>>> import numpy as np
>>> from numpy import linalg as LA
>>> np.set_printoptions(precision=2, suppress=True, linewidth=120)
>>> F = np.load("dump.npy")
>>> F
array([[ 0, -2, -5, -8,  2, -4, -4],
       [-4,  0, -2, -5, -8,  2, -4],
       [-4, -4,  0, -2, -5, -8,  2],
       [ 2, -4, -4,  0, -2, -5, -8],
       [-8,  2, -4, -4,  0, -2, -5],
       [-5, -8,  2, -4, -4,  0, -2],
       [-2, -5, -8,  2, -4, -4,  0]])
>>> np.sort(np.abs(np.fft.fft(F[0]))), np.sort(LA.svd(F, compute_uv=False))
(array([ 5.25,  5.25,  8.18,  8.18, 11.69, 11.69, 21.  ]), array([ 5.25,  5.25,  8.18,  8.18, 11.69, 11.69, 21.  ]))
>>> F @ (-1.0) ** np.arange(7)
array([  7., -15.,   7.,  -3., -13.,   3.,  -7.])
>>> np.fft.fft(F[0])
array([-21.   +0.j  ,   3.67 +3.75j,   5.7 -10.2j ,   1.13 +8.1j ,   1.13 -8.1j ,   5.7 +10.2j ,   3.67 -3.75j])
>>> rng = np.random.default_rng(375)
>>> z = rng.permutation(7)
>>> z
array([1, 3, 6, 0, 5, 4, 2])
>>> out = F[z][:, z]
>>> out
array([[ 0, -5, -4, -4,  2, -8, -2],
       [-4,  0, -8,  2, -5, -2, -4],
       [-5,  2,  0, -2, -4, -4, -8],
       [-2, -8, -4,  0, -4,  2, -5],
       [-8, -4, -2, -5,  0, -4,  2],
       [ 2, -4, -5, -8, -2,  0, -4],
       [-4, -2,  2, -4, -8, -5,  0]])
>>> np.sort(np.abs(LA.eigvals(out)))
array([ 5.25,  5.25,  8.18,  8.18, 11.69, 11.69, 21.  ])
>>> np.allclose(out, F)
False
>>> np.trace(out)
np.int64(0)
>>> np.diag(out)
array([0, 0, 0, 0, 0, 0, 0])
>>> vec = np.array([-1, 0, -1, -2, 3, 1, 1])
>>> a = np.maximum(F @ vec, 0)
>>> np.flatnonzero(a > 1e-9)
array([0, 4])
>>> np.maximum(F @ vec, 0) - np.maximum(-F @ vec, 0)
array([ 19, -10, -13, -17,  13,  -3, -10])
>>> J = np.loadtxt("w.csv", delimiter=",")
>>> J
array([[-0.1 , -5.11,  0.2 ,  0.6 ,  1.7 ,  1.  ],
       [-0.2 ,  4.28, -1.1 , -0.7 , -1.3 , -0.4 ],
       [-0.9 ,  2.69,  2.3 , -0.5 , -0.7 ,  0.6 ],
       [-0.8 ,  5.52, -0.3 ,  0.7 , -1.7 ,  0.7 ],
       [-0.8 , -3.3 ,  0.7 , -0.6 ,  1.  , -1.6 ],
       [ 0.7 , -0.71, -0.4 , -0.4 ,  0.1 ,  0.5 ],
       [-1.  ,  2.18, -0.7 ,  0.6 , -0.7 ,  1.1 ],
       [ 0.7 ,  2.63,  0.9 , -1.7 , -0.8 , -0.7 ],
       [-0.4 , -2.77, -0.2 ,  0.4 ,  0.8 , -1.4 ],
       [ 0.2 ,  2.36, -0.8 , -0.9 , -0.7 , -1.  ],
       [ 0.6 , -1.26,  1.3 ,  0.3 ,  0.4 ,  0.5 ],
       [ 0.1 , -1.73, -2.8 ,  0.3 ,  0.7 ,  0.3 ],
       [ 0.8 , -1.17,  0.5 ,  0.5 ,  0.4 ,  0.4 ],
       [-1.2 ,  6.16, -2.6 ,  0.2 , -2.  , -1.2 ],
       [-1.3 ,  0.55, -0.2 , -2.  , -0.3 ,  0.  ],
       [-0.1 , -1.13,  1.2 ,  0.7 ,  0.2 , -0.7 ],
       [ 0.1 ,  3.9 , -0.5 , -0.3 , -1.4 , -0.7 ],
       [ 0.3 ,  1.51,  1.2 ,  0.1 , -0.5 , -0.2 ],
       [ 0.2 , -0.82,  0.9 , -0.2 ,  0.2 ,  1.5 ],
       [-0.6 ,  5.61, -1.  , -0.4 , -2.  ,  0.5 ]])
>>> Ac = J - J.mean(axis=0)
>>> V = LA.svd(Ac)[2][:5]
>>> out = Ac - Ac @ V.T @ V
>>> np.round(np.cov(Ac @ V.T, rowvar=False), 2) + 0
array([[11.56,  0.  ,  0.  ,  0.  ,  0.  ],
       [ 0.  ,  1.5 ,  0.  ,  0.  ,  0.  ],
       [ 0.  ,  0.  ,  0.86,  0.  ,  0.  ],
       [ 0.  ,  0.  ,  0.  ,  0.44,  0.  ],
       [ 0.  ,  0.  ,  0.  ,  0.  ,  0.37]])
>>> (Ac @ V.T).std(axis=0)
array([3.31, 1.19, 0.9 , 0.64, 0.6 ])
>>> np.round(LA.norm(out) / LA.norm(Ac), 2)
np.float64(0.02)
>>> LA.norm(out, axis=1).round(6).argmax()
np.int64(19)
>>> Ac = J - J.mean(axis=0)
>>> Uu, sv, vt = LA.svd(Ac, full_matrices=False)
>>> np.searchsorted(np.cumsum(sv ** 2) / (sv ** 2).sum(), 0.9) + 1
np.int64(3)
>>> np.round(sv ** 2 / (sv ** 2).sum(), 2) + 0
array([0.78, 0.1 , 0.06, 0.03, 0.03, 0.  ])
>>> np.round(np.abs(vt[-1]), 2) + 0
array([0.01, 0.31, 0.  , 0.01, 0.95, 0.02])
>>> (np.sign(Uu[:, 0]) == np.sign(Uu[0, 0])).astype(int)
array([1, 0, 0, 0, 1, 1, 0, 0, 1, 0, 1, 1, 1, 0, 1, 1, 0, 0, 1, 0])
>>> hat = J @ LA.solve(J.T @ J, J.T)
>>> np.round(np.trace(hat), 2)
np.float64(6.0)
>>> np.allclose(hat @ hat, hat)
True
>>> hat @ J[:, 4]
array([ 1.7, -1.3, -0.7, -1.7,  1. ,  0.1, -0.7, -0.8,  0.8, -0.7,  0.4,  0.7,  0.4, -2. , -0.3,  0.2, -1.4, -0.5,
        0.2, -2. ])
>>> Ac = (J - J.mean(axis=0)) / J.std(axis=0)
>>> np.argwhere(np.abs(Ac) > 2)
array([[ 0,  4],
       [ 7,  3],
       [11,  2],
       [13,  2],
       [14,  3]])
>>> coef = LA.lstsq(np.delete(Ac, 4, axis=1), Ac[:, 4])[0]
>>> np.abs(coef).argmax()
np.int64(1)
>>> np.round(1 - np.var(Ac[:, 4] - np.delete(Ac, 4, axis=1) @ coef), 2)
np.float64(0.99)
>>> W2 = J[[8, 5]].astype(float)
>>> for _ in range(5):
...     z = LA.norm(J[:, None] - W2, axis=-1).argmin(axis=1)
...     W2 = np.array([J[z == j].mean(axis=0) for j in range(2)])
... 
>>> z
array([0, 1, 1, 1, 0, 0, 1, 1, 0, 1, 0, 0, 0, 1, 1, 0, 1, 1, 0, 1])
>>> W2[1] - W2[0]
array([-0.54,  5.4 , -0.41, -0.62, -1.71, -0.17])
>>> np.bincount(z)
array([ 9, 11])
>>> data = np.loadtxt("test15.csv", delimiter=",")
>>> data
array([[1.  , 0.9 , 0.81, 0.73, 0.66, 0.59, 0.53, 0.48, 0.43, 0.39, 0.35],
       [0.9 , 1.  , 0.9 , 0.81, 0.73, 0.66, 0.59, 0.53, 0.48, 0.43, 0.39],
       [0.81, 0.9 , 1.  , 0.9 , 0.81, 0.73, 0.66, 0.59, 0.53, 0.48, 0.43],
       [0.73, 0.81, 0.9 , 1.  , 0.9 , 0.81, 0.73, 0.66, 0.59, 0.53, 0.48],
       [0.66, 0.73, 0.81, 0.9 , 1.  , 0.9 , 0.81, 0.73, 0.66, 0.59, 0.53],
       [0.59, 0.66, 0.73, 0.81, 0.9 , 1.  , 0.9 , 0.81, 0.73, 0.66, 0.59],
       [0.53, 0.59, 0.66, 0.73, 0.81, 0.9 , 1.  , 0.9 , 0.81, 0.73, 0.66],
       [0.48, 0.53, 0.59, 0.66, 0.73, 0.81, 0.9 , 1.  , 0.9 , 0.81, 0.73],
       [0.43, 0.48, 0.53, 0.59, 0.66, 0.73, 0.81, 0.9 , 1.  , 0.9 , 0.81],
       [0.39, 0.43, 0.48, 0.53, 0.59, 0.66, 0.73, 0.81, 0.9 , 1.  , 0.9 ],
       [0.35, 0.39, 0.43, 0.48, 0.53, 0.59, 0.66, 0.73, 0.81, 0.9 , 1.  ]])
>>> # symmetric
>>> out = LA.inv(data)
>>> np.round(LA.cond(data), 2)
np.float64(140.69)
>>> np.round(data @ out, 2) + 0
array([[1., 0., 0., 0., 0., 0., 0., 0., 0., 0., 0.],
       [0., 1., 0., 0., 0., 0., 0., 0., 0., 0., 0.],
       [0., 0., 1., 0., 0., 0., 0., 0., 0., 0., 0.],
       [0., 0., 0., 1., 0., 0., 0., 0., 0., 0., 0.],
       [0., 0., 0., 0., 1., 0., 0., 0., 0., 0., 0.],
       [0., 0., 0., 0., 0., 1., 0., 0., 0., 0., 0.],
       [0., 0., 0., 0., 0., 0., 1., 0., 0., 0., 0.],
       [0., 0., 0., 0., 0., 0., 0., 1., 0., 0., 0.],
       [0., 0., 0., 0., 0., 0., 0., 0., 1., 0., 0.],
       [0., 0., 0., 0., 0., 0., 0., 0., 0., 1., 0.],
       [0., 0., 0., 0., 0., 0., 0., 0., 0., 0., 1.]])
>>> LA.inv(out)
array([[1.  , 0.9 , 0.81, 0.73, 0.66, 0.59, 0.53, 0.48, 0.43, 0.39, 0.35],
       [0.9 , 1.  , 0.9 , 0.81, 0.73, 0.66, 0.59, 0.53, 0.48, 0.43, 0.39],
       [0.81, 0.9 , 1.  , 0.9 , 0.81, 0.73, 0.66, 0.59, 0.53, 0.48, 0.43],
       [0.73, 0.81, 0.9 , 1.  , 0.9 , 0.81, 0.73, 0.66, 0.59, 0.53, 0.48],
       [0.66, 0.73, 0.81, 0.9 , 1.  , 0.9 , 0.81, 0.73, 0.66, 0.59, 0.53],
       [0.59, 0.66, 0.73, 0.81, 0.9 , 1.  , 0.9 , 0.81, 0.73, 0.66, 0.59],
       [0.53, 0.59, 0.66, 0.73, 0.81, 0.9 , 1.  , 0.9 , 0.81, 0.73, 0.66],
       [0.48, 0.53, 0.59, 0.66, 0.73, 0.81, 0.9 , 1.  , 0.9 , 0.81, 0.73],
       [0.43, 0.48, 0.53, 0.59, 0.66, 0.73, 0.81, 0.9 , 1.  , 0.9 , 0.81],
       [0.39, 0.43, 0.48, 0.53, 0.59, 0.66, 0.73, 0.81, 0.9 , 1.  , 0.9 ],
       [0.35, 0.39, 0.43, 0.48, 0.53, 0.59, 0.66, 0.73, 0.81, 0.9 , 1.  ]])
>>> np.round(LA.det(data) * LA.det(out), 2)
np.float64(1.0)
